$ ipython --no-banner

In [1]: import numpy as np

In [2]: np.set_printoptions(suppress=True, linewidth=160)

In [3]: def tidy(a):
   ...:     return np.round(a, 3) + 0
   ...: 

In [4]: A = np.array([[-2, -2, -2, -2, -2, -2],
   ...:     [-2, -4, -4, -4, -4, -4],
   ...:     [-2, -4, -6, -6, -6, -6],
   ...:     [-2, -4, -6, -8, -8, -8],
   ...:     [-2, -4, -6, -8, -10, -10],
   ...:     [-2, -4, -6, -8, -10, -12]])

In [5]: r0 = np.array([3, 2, 3, -2, 5, 4])

In [6]: B = A + np.outer(r0, np.eye(6)[0])

In [7]: tidy(np.linalg.det(B) / np.linalg.det(A)), tidy(1 + np.linalg.solve(A, r0)[0])
Out[7]: (np.float64(-1.0), np.float64(-1.0))

In [8]: B
Out[8]: 
array([[  1.,  -2.,  -2.,  -2.,  -2.,  -2.],
       [  0.,  -4.,  -4.,  -4.,  -4.,  -4.],
       [  1.,  -4.,  -6.,  -6.,  -6.,  -6.],
       [ -4.,  -4.,  -6.,  -8.,  -8.,  -8.],
       [  3.,  -4.,  -6.,  -8., -10., -10.],
       [  2.,  -4.,  -6.,  -8., -10., -12.]])

In [9]: ev, vecs = np.linalg.eigh(A)

In [10]: x0 = np.array([1, 1, 2, 1, 1, 1])

In [11]: x0 @ A @ x0
Out[11]: np.int64(-248)

In [12]: tidy(np.linalg.eigvalsh(A[1:, 1:]))
Out[12]: array([-33.833,  -3.576,  -1.302,  -0.74 ,  -0.549])

In [13]: tidy(x0 @ A @ x0 / (x0 @ x0)), tidy(ev[0]), tidy(ev[-1])
Out[13]: (np.float64(-27.556), np.float64(-34.414), np.float64(-0.53))

In [14]: tidy(np.linalg.eigvalsh(A).min())
Out[14]: np.float64(-34.414)

In [15]: ev, vecs = np.linalg.eigh(A)

In [16]: tidy(ev)
Out[16]: array([-34.414,  -3.976,  -1.549,  -0.892,  -0.638,  -0.53 ])

In [17]: (ev > 1e-8).sum(), (ev < -1e-8).sum()
Out[17]: (np.int64(0), np.int64(6))

In [18]: tidy(vecs @ np.diag(ev) @ vecs.T)
Out[18]: 
array([[ -2.,  -2.,  -2.,  -2.,  -2.,  -2.],
       [ -2.,  -4.,  -4.,  -4.,  -4.,  -4.],
       [ -2.,  -4.,  -6.,  -6.,  -6.,  -6.],
       [ -2.,  -4.,  -6.,  -8.,  -8.,  -8.],
       [ -2.,  -4.,  -6.,  -8., -10., -10.],
       [ -2.,  -4.,  -6.,  -8., -10., -12.]])

In [19]: B = np.linalg.inv(A)

In [20]: np.allclose(B, A.T)
Out[20]: False

In [21]: B
Out[21]: 
array([[-1. ,  0.5, -0. , -0. , -0. , -0. ],
       [ 0.5, -1. ,  0.5, -0. , -0. , -0. ],
       [-0. ,  0.5, -1. ,  0.5, -0. , -0. ],
       [-0. , -0. ,  0.5, -1. ,  0.5, -0. ],
       [-0. , -0. , -0. ,  0.5, -1. ,  0.5],
       [-0. , -0. , -0. , -0. ,  0.5, -0.5]])

In [22]: A @ B
Out[22]: 
array([[1., 0., 0., 0., 0., 0.],
       [0., 1., 0., 0., 0., 0.],
       [0., 0., 1., 0., 0., 0.],
       [0., 0., 0., 1., 0., 0.],
       [0., 0., 0., 0., 1., 0.],
       [0., 0., 0., 0., 0., 1.]])

In [23]: J = np.loadtxt("data.csv", delimiter=",")

In [24]: J
Out[24]: 
array([[  6.,   5.,   4.,   7.],
       [-12.,  13.,   4.,  15.]])

In [25]: rng = np.random.default_rng(661918)

In [26]: idx = rng.permutation(6)

In [27]: idx
Out[27]: array([3, 5, 2, 0, 4, 1])

In [28]: B = A[idx][:, idx]

In [29]: np.allclose(B, A)
Out[29]: False

In [30]: np.trace(B)
Out[30]: np.int64(-42)

In [31]: x0 = np.array([0, 3, 0, 0])

In [32]: a = np.maximum(J @ x0, 0)

In [33]: np.maximum(J @ (3 * x0), 0)
Out[33]: array([ 45., 117.])

In [34]: np.maximum(J @ x0, 0) - np.maximum(-J @ x0, 0)
Out[34]: array([15., 39.])

In [35]: mat = np.load("a.npy")

In [36]: mat
Out[36]: 
array([[0., 0., 1.],
       [0., 0., 5.],
       [1., 5., 0.]])

In [37]: # symmetric, so the eigenvalues are real

In [38]: [round(float(np.linalg.det(mat[:i, :i])), 2) + 0 for i in range(1, 4)]
Out[38]: [0.0, 0.0, 0.0]

In [39]: feats = np.loadtxt("test8.csv", delimiter=",")

In [40]: tidy(feats)
Out[40]: 
array([[-15.663,  12.434,  -0.239],
       [ -2.061,  17.954,  -8.567],
       [ 17.591,   3.48 ,  -8.857],
       [-17.787,  -2.948,   8.657],
       [-18.679,   5.46 ,   4.616],
       [ 10.924, -16.238,   4.124],
       [ -0.599, -17.615,   9.453],
       [  9.674,  13.621, -10.994],
       [  5.773,  15.922, -10.638],
       [  8.136,  14.65 , -10.917],
       [ -7.977,  17.367,  -5.894],
       [ 18.3  ,  -7.26 ,  -3.522],
       [ 14.231,   9.285, -10.549],
       [ 16.689,   5.499,  -9.552],
       [-15.992,  12.01 ,   0.115],
       [-16.144,  -6.498,   9.856],
       [-18.835,   2.356,   6.301],
       [ -0.888, -17.557,   9.538],
       [-18.052,  -2.14 ,   8.34 ]])

In [41]: D = np.linalg.norm(feats[:, None] - feats[None], axis=-1)

In [42]: D[15].round(6).argsort(kind="stable")[:4]
Out[42]: array([15,  3, 18, 16])

In [43]: np.flatnonzero(D[15] < D.mean() / 2)
Out[43]: array([ 3, 15, 16, 18])

In [44]: r = np.linalg.matrix_rank(feats)

In [45]: r
Out[45]: np.int64(2)

In [46]: null = np.linalg.svd(feats)[2][r:].T

In [47]: [int(np.linalg.matrix_rank(np.delete(feats, i, axis=0))) for i in range(19)]
Out[47]: [2, 2, 2, 2, 2, 2, 2, 2, 2, 2, 2, 2, 2, 2, 2, 2, 2, 2, 2]

In [48]: [int(np.linalg.matrix_rank(feats[:i])) for i in range(1, len(feats) + 1)]
Out[48]: [1, 2, 2, 2, 2, 2, 2, 2, 2, 2, 2, 2, 2, 2, 2, 2, 2, 2, 2]

In [49]: np.linalg.matrix_rank(feats.T @ feats), np.linalg.matrix_rank(feats @ feats.T)
Out[49]: (np.int64(2), np.int64(2))

In [50]: [int(np.linalg.matrix_rank(feats[:, :j + 1])) for j in range(3)]
Out[50]: [1, 2, 2]

In [51]: tidy(feats @ null)
Out[51]: 
array([[0.],
       [0.],
       [0.],
       [0.],
       [0.],
       [0.],
       [0.],
       [0.],
       [0.],
       [0.],
       [0.],
       [0.],
       [0.],
       [0.],
       [0.],
       [0.],
       [0.],
       [0.],
       [0.]])

In [52]: tidy(null @ null.T)
Out[52]: 
array([[0.112, 0.146, 0.279],
       [0.146, 0.191, 0.365],
       [0.279, 0.365, 0.698]])

In [53]: Ac = feats - feats.mean(axis=0)

In [54]: U, s, vt = np.linalg.svd(Ac, full_matrices=False)

In [55]: np.abs(vt[0]).argmax()
Out[55]: np.int64(0)

In [56]: M = np.loadtxt("sample17.csv", delimiter=",")

In [57]: M
Out[57]: 
array([[ -1. ,   1.4,  -0.4,   1.7,   1.7],
       [  0.5,  -0.7,  -0.8,  -0.8,  -1.1],
       [ -0.7,  -0.6,  -0.1,   0.5,   1.6],
       [ -0.5,   0.3,   1.1,  -0.1,   0.2],
       [  0.3,  -1.7,   1. ,  -0.2,   0.4],
       [ -0.6,   0.7,   1.3,  -0.3,  -0.2],
       [ -0.2,  -0.6,   0.5,   0. ,   0.3],
       [  1. ,   0.2,   1.2,  -0.1,   0.3],
       [ -0.2,  -2. ,  -0.7,   0.2,   0.5],
       [  0.2,  -2. ,  -0.1,   0. ,   0.4],
       [  0.3,  -0.9,  -1.1,   0.5,   0.5],
       [-12. ,  48. ,  10. , -24. ,  10. ],
       [ -2.5,  -0.9,   0.7,   0.6,   0.7],
       [ -0.2,  -0.7,   0.6,  -0.8,   0.4],
       [  1.8,   1.4,   0.4,  -1.5,  -0.9],
       [ -0.1,  -0.3,  -2.4,   0. ,   1.2],
       [ -1.5,   0.1,   1.2,  -0.6,   0.4],
       [ -0.1,  -0.1,   1.5,   0. ,   1.5],
       [  0.1,  -1.6,  -1.1,   0.6,  -0.3],
       [  1.3,   0. ,   2.2,   0. ,   0.6],
       [ -0.2,  -0.9,  -0.2,  -0.9,  -2.2],
       [  0.4,  -0.6,   0.4,  -0.6,   0.2],
       [ -1.5,   0.3,   0.1,  -2.4,  -0.1],
       [ -1.8,  -1.3,  -1.5,   0.9,  -0.1],
       [  2.7,   1.5,   0.2,  -1.6,  -0.7],
       [ -1.1,   1.1,   1.7,   0. ,   2. ],
       [ -2.3,  -1.3,   0.5,   0.1,  -1.1],
       [  0.7,  -0.3,  -1.8,   0.6,  -1.6],
       [  0.3,  -0.2,   1.9,   0.3,   2.1],
       [ -0.3,  -0.8,  -0.5,   0. ,  -0.2],
       [ -1.7,   0.3,   2.6,   0.5,   0.8]])

In [58]: Ac = (M - M.mean(axis=0)) / M.std(axis=0)

In [59]: np.argwhere(np.abs(Ac) > 2)
Out[59]: 
array([[11,  0],
       [11,  1],
       [11,  2],
       [11,  3],
       [11,  4]])

In [60]: tidy(Ac.std(axis=0))
Out[60]: array([1., 1., 1., 1., 1.])

In [61]: coef = np.linalg.lstsq(np.delete(Ac, 1, axis=1), Ac[:, 1])[0]

In [62]: tidy(coef)
Out[62]: array([-0.059,  0.008, -0.779,  0.181])

In [63]: Ac = M - M.mean(axis=0)

In [64]: vecs = np.linalg.svd(Ac)[2][:1]

In [65]: B = Ac - Ac @ vecs.T @ vecs

In [66]: tidy(np.cov(Ac @ vecs.T, rowvar=False))
Out[66]: np.float64(105.435)

In [67]: np.linalg.norm(B, axis=1).round(6).argmax()
Out[67]: np.int64(24)

In [68]: tidy(np.linalg.norm(B) / np.linalg.norm(Ac))
Out[68]: np.float64(0.194)

In [69]: hat = M @ np.linalg.solve(M.T @ M, M.T)

In [70]: tidy(np.linalg.eigvalsh(hat))
Out[70]: array([0., 0., 0., 0., 0., 0., 0., 0., 0., 0., 0., 0., 0., 0., 0., 0., 0., 0., 0., 0., 0., 0., 0., 0., 0., 0., 1., 1., 1., 1., 1.])

In [71]: tidy(hat @ M[:, 4])
Out[71]: 
array([ 1.7, -1.1,  1.6,  0.2,  0.4, -0.2,  0.3,  0.3,  0.5,  0.4,  0.5, 10. ,  0.7,  0.4, -0.9,  1.2,  0.4,  1.5, -0.3,  0.6, -2.2,  0.2, -0.1, -0.1, -0.7,
        2. , -1.1, -1.6,  2.1, -0.2,  0.8])

In [72]: idx = M[:, 0] > np.median(M[:, 0])

In [73]: r0 = M[idx].mean(axis=0) - M[~idx].mean(axis=0)

In [74]: tidy((((M - M.mean(axis=0)) @ r0 > 0) == idx).mean())
Out[74]: np.float64(0.581)

In [75]: idx.astype(int)
Out[75]: array([0, 1, 0, 0, 1, 0, 0, 1, 0, 1, 1, 0, 0, 0, 1, 1, 0, 1, 1, 1, 0, 1, 0, 0, 1, 0, 0, 1, 1, 0, 0])

In [76]: Ac = M - M.mean(axis=0)

In [77]: U, s, vt = np.linalg.svd(Ac, full_matrices=False)

In [78]: tidy((s ** 2).sum() ** 2 / (s ** 4).sum())
Out[78]: np.float64(1.08)

In [79]: np.searchsorted(np.cumsum(s ** 2) / (s ** 2).sum(), 0.9) + 1
Out[79]: np.int64(1)

In [80]: tidy(s)
Out[80]: array([56.241,  7.211,  6.159,  4.95 ,  3.121])

In [81]: np.linalg.matrix_rank(Ac)
Out[81]: np.int64(5)

In [82]: tidy(np.abs(vt[-1]))
Out[82]: array([0.011, 0.433, 0.138, 0.731, 0.509])
